In [1]: import numpy as np

In [2]: np.set_printoptions(precision=2, suppress=True, linewidth=140, sign=" ")

In [3]: E = np.loadtxt("test0.csv", delimiter=",")

In [4]: E.round(2) + 0
Out[4]: 
array([[-0.04, -0.11, -0.61, -0.26,  0.01,  0.16, -0.16,  0.1 , -0.26,  0.07,  0.39, -0.3 , -0.43],
       [-0.17, -0.1 , -0.19,  0.34,  0.17,  0.02, -0.15, -0.17,  0.15, -0.74, -0.25, -0.31, -0.09],
       [ 0.  , -0.35, -0.19,  0.36, -0.21,  0.35, -0.24,  0.52,  0.37,  0.18, -0.04,  0.1 ,  0.18],
       [ 0.08, -0.21, -0.21, -0.21,  0.32,  0.  ,  0.06, -0.14,  0.18, -0.27,  0.51,  0.29,  0.53],
       [ 0.25, -0.29, -0.17, -0.04, -0.41,  0.05,  0.33,  0.06, -0.42, -0.35, -0.21,  0.44, -0.08],
       [-0.41, -0.37, -0.15,  0.19, -0.01, -0.13,  0.37, -0.14, -0.3 ,  0.3 , -0.09, -0.34,  0.39],
       [-0.33,  0.32, -0.04,  0.34,  0.03, -0.36, -0.26,  0.37, -0.41, -0.13,  0.25,  0.27,  0.1 ],
       [ 0.29, -0.08, -0.08,  0.65,  0.24, -0.05,  0.18, -0.33,  0.02,  0.24,  0.25,  0.21, -0.34],
       [-0.08, -0.08,  0.54,  0.13, -0.04,  0.62, -0.01, -0.04, -0.33, -0.16,  0.36, -0.15,  0.02],
       [ 0.58,  0.15, -0.16,  0.09,  0.17,  0.11, -0.36, -0.08, -0.39,  0.1 , -0.25, -0.2 ,  0.4 ],
       [-0.37,  0.14, -0.2 , -0.01, -0.28,  0.26, -0.37, -0.59,  0.  ,  0.14, -0.11,  0.36,  0.06],
       [ 0.17, -0.45,  0.25, -0.01, -0.4 , -0.48, -0.45, -0.19,  0.01, -0.02,  0.23, -0.16, -0.02],
       [ 0.17,  0.48, -0.19,  0.18, -0.58,  0.  ,  0.28, -0.07,  0.2 , -0.11,  0.3 , -0.28,  0.21]])

In [5]: # columns are unit length and at right angles

In [6]: x0 = np.array([-5, -3, -1, -2, 6, 9, 2, -3, 0, -3, 6, 8, 9])

In [7]: E @ np.ones(13)
Out[7]: array([-1.42, -1.49,  1.03,  0.94, -0.85, -0.7 ,  0.16,  1.18,  0.77,  0.18, -0.98, -1.51,  0.58])

In [8]: (E * x0).sum(axis=1)
Out[8]: array([-1.51, -0.55,  1.96, 14.31,  0.92,  2.19,  0.33, -0.72,  6.98, -1.61,  5.78, -6.72, -3.4 ])

In [9]: other = np.linalg.inv(E)

In [10]: round(float(np.linalg.slogdet(E)[0]), 2)
Out[10]: 1.0

In [11]: J = np.loadtxt("layer1.csv", delimiter=",")

In [12]: J
Out[12]: 
array([[-0.35,  1.  , -0.86,  1.  , -0.9 , -0.58, -0.4 ,  0.14,  0.91, -0.91],
       [ 0.94, -1.  , -0.98, -1.  ,  0.59, -0.58, -0.68, -0.41,  1.  ,  1.  ],
       [ 1.  , -1.  ,  0.83, -0.91,  0.86,  0.41,  1.  ,  1.  ,  0.38,  0.3 ],
       [ 0.92, -1.  , -0.97, -0.97, -0.66, -0.99, -0.24,  0.46,  0.99,  0.87],
       [ 1.  , -0.96,  0.86, -0.72,  0.96,  0.99,  1.  ,  1.  ,  0.47,  0.7 ],
       [-0.98, -0.36,  0.18, -1.  ,  0.98,  1.  , -1.  , -1.  , -0.79,  1.  ],
       [-0.9 ,  1.  , -0.55,  0.99, -0.81, -0.69, -0.83, -0.94,  0.11, -0.82],
       [ 0.31, -0.38, -0.14,  0.58, -0.38, -0.71,  0.3 ,  0.54,  0.23, -0.48],
       [ 0.45,  1.  ,  0.94,  1.  ,  0.13,  0.93,  0.97,  1.  , -0.91, -0.98],
       [ 1.  , -1.  ,  0.51, -0.79,  0.41, -0.89,  1.  ,  1.  ,  0.71, -0.18],
       [-0.32, -0.94, -0.98, -1.  ,  0.14, -0.48, -0.99, -1.  ,  0.99,  1.  ],
       [ 0.86, -0.9 , -0.31, -0.58,  0.11, -0.35,  0.65,  0.91,  0.72,  0.42],
       [ 0.68, -0.29, -0.98,  0.65, -0.93, -1.  , -0.53,  0.12,  0.99,  0.04],
       [ 0.93, -0.97,  0.74, -1.  ,  0.98,  1.  ,  0.85,  0.95, -0.12,  0.99],
       [-1.  ,  1.  ,  0.63,  0.96,  0.33,  1.  , -0.95, -1.  , -0.95, -0.37],
       [ 0.75, -0.98,  0.76, -0.96,  0.83,  0.88,  0.8 ,  0.89, -0.61,  0.67],
       [-0.75, -0.96,  0.88, -0.99,  0.82,  0.89, -0.35, -0.9 , -0.97,  0.61],
       [ 0.9 , -0.83,  0.51,  0.75,  0.02, -0.36,  0.94,  0.99, -0.04, -0.7 ],
       [ 0.77,  0.92,  0.85,  0.88,  0.71,  0.98,  0.94,  0.99, -0.64, -0.48],
       [-0.01,  0.72, -0.08,  0.75, -0.25, -0.14,  0.09,  0.24,  0.12, -0.41],
       [-0.43,  0.95, -1.  , -0.06, -0.93, -0.99, -0.98, -0.99,  1.  ,  0.85],
       [-0.89,  1.  , -0.68,  0.98, -0.62,  0.35, -0.88, -0.95,  0.49, -0.39],
       [-0.98,  1.  ,  0.45,  0.96, -0.38,  0.49, -0.86, -0.99, -0.9 , -0.81],
       [ 0.94, -1.  ,  0.12, -0.97,  0.24, -0.87,  0.86,  0.97,  0.36,  0.41],
       [ 0.85,  0.04,  0.98,  0.99,  0.45,  0.78,  0.99,  1.  , -0.96, -0.98],
       [ 0.96, -0.92,  0.18,  0.83, -0.25, -0.79,  0.96,  1.  ,  0.52, -0.73],
       [ 0.59,  0.89,  0.89,  0.13,  0.89,  1.  ,  0.87,  0.95, -0.78,  0.24],
       [-0.92,  0.86, -0.91,  0.29, -0.84, -0.95, -0.97, -1.  ,  0.74,  0.08],
       [ 0.74, -0.8 ,  0.18,  0.99, -0.8 , -0.98,  0.89,  0.98,  0.  , -0.97],
       [-0.83, -1.  ,  0.89, -0.95,  0.44, -0.31, -0.32, -0.92, -0.99, -0.29],
       [-0.91,  1.  ,  0.95,  1.  ,  0.49,  1.  ,  0.29, -0.2 , -0.99, -0.93],
       [-0.4 , -0.65,  0.77, -0.38,  0.44,  0.56,  0.22, -0.18, -0.89, -0.27],
       [-0.95,  0.48, -0.43,  0.79, -0.83, -0.97, -0.91, -0.99, -0.44, -0.79],
       [ 0.97, -0.45,  1.  ,  0.83,  0.98,  1.  ,  1.  ,  1.  , -1.  , -0.86],
       [-0.99,  1.  , -0.92,  1.  , -0.94, -0.74, -0.99, -1.  ,  0.65, -0.82],
       [-0.88,  0.98, -0.66,  0.85, -0.7 , -0.64, -0.89, -0.97,  0.33, -0.38],
       [-0.03, -0.53,  0.06,  0.52, -0.38, -0.74,  0.14,  0.16, -0.19, -0.58],
       [ 0.38, -1.  ,  0.59, -0.97,  0.41, -0.58,  0.45,  0.33, -0.69,  0.25],
       [-1.  ,  1.  , -0.94,  0.55, -0.89, -0.9 , -1.  , -1.  ,  0.42,  0.08],
       [-0.29,  0.99, -0.18,  0.53,  0.31,  0.93, -0.34, -0.35,  0.33,  0.44],
       [ 0.66, -1.  ,  0.16, -1.  ,  0.69,  0.02,  0.24,  0.22,  0.01,  0.91],
       [-0.77,  0.79, -0.56,  0.44, -0.56, -0.66, -0.81, -0.94,  0.25, -0.15],
       [ 1.  , -1.  ,  0.97, -1.  ,  0.94,  0.26,  1.  ,  1.  , -0.86,  0.29],
       [ 1.  , -1.  , -0.06,  0.79, -0.29, -0.99,  1.  ,  1.  ,  0.98, -0.79],
       [ 0.98, -1.  , -0.65, -0.88, -0.02, -0.85,  0.83,  0.99,  0.94,  0.65]])

In [13]: dist = np.linalg.norm(J[:, None] - J[None], axis=-1)

In [14]: dist.mean(axis=1).argmax()
Out[14]: np.int64(5)

In [15]: dist.shape
Out[15]: (45, 45)

In [16]: dist[:5, :5]
Out[16]: 
array([[ 0.  ,  3.99,  4.57,  3.61,  4.79],
       [ 3.99,  0.  ,  3.17,  1.64,  3.35],
       [ 4.57,  3.17,  0.  ,  3.17,  0.74],
       [ 3.61,  1.64,  3.17,  0.  ,  3.48],
       [ 4.79,  3.35,  0.74,  3.48,  0.  ]])

In [17]: np.unravel_index(dist.round(6).argmax(), dist.shape)
Out[17]: (np.int64(13), np.int64(34))

In [18]: (dist + 1e9 * np.eye(45)).round(6).argmin(axis=1)
Out[18]: 
array([ 34,  10,   4,  44,   2,  16,  35,  36,  18,  23,   1,  44,   7,  15,  22,  13,   5,  25,   8,   7,  27,  35,  14,   9,  33,  43,
        18,  38,  25,  31,  14,  29,   6,  24,  35,   6,   7,  40,  27,  19,  37,  35,  15,  25,  11])
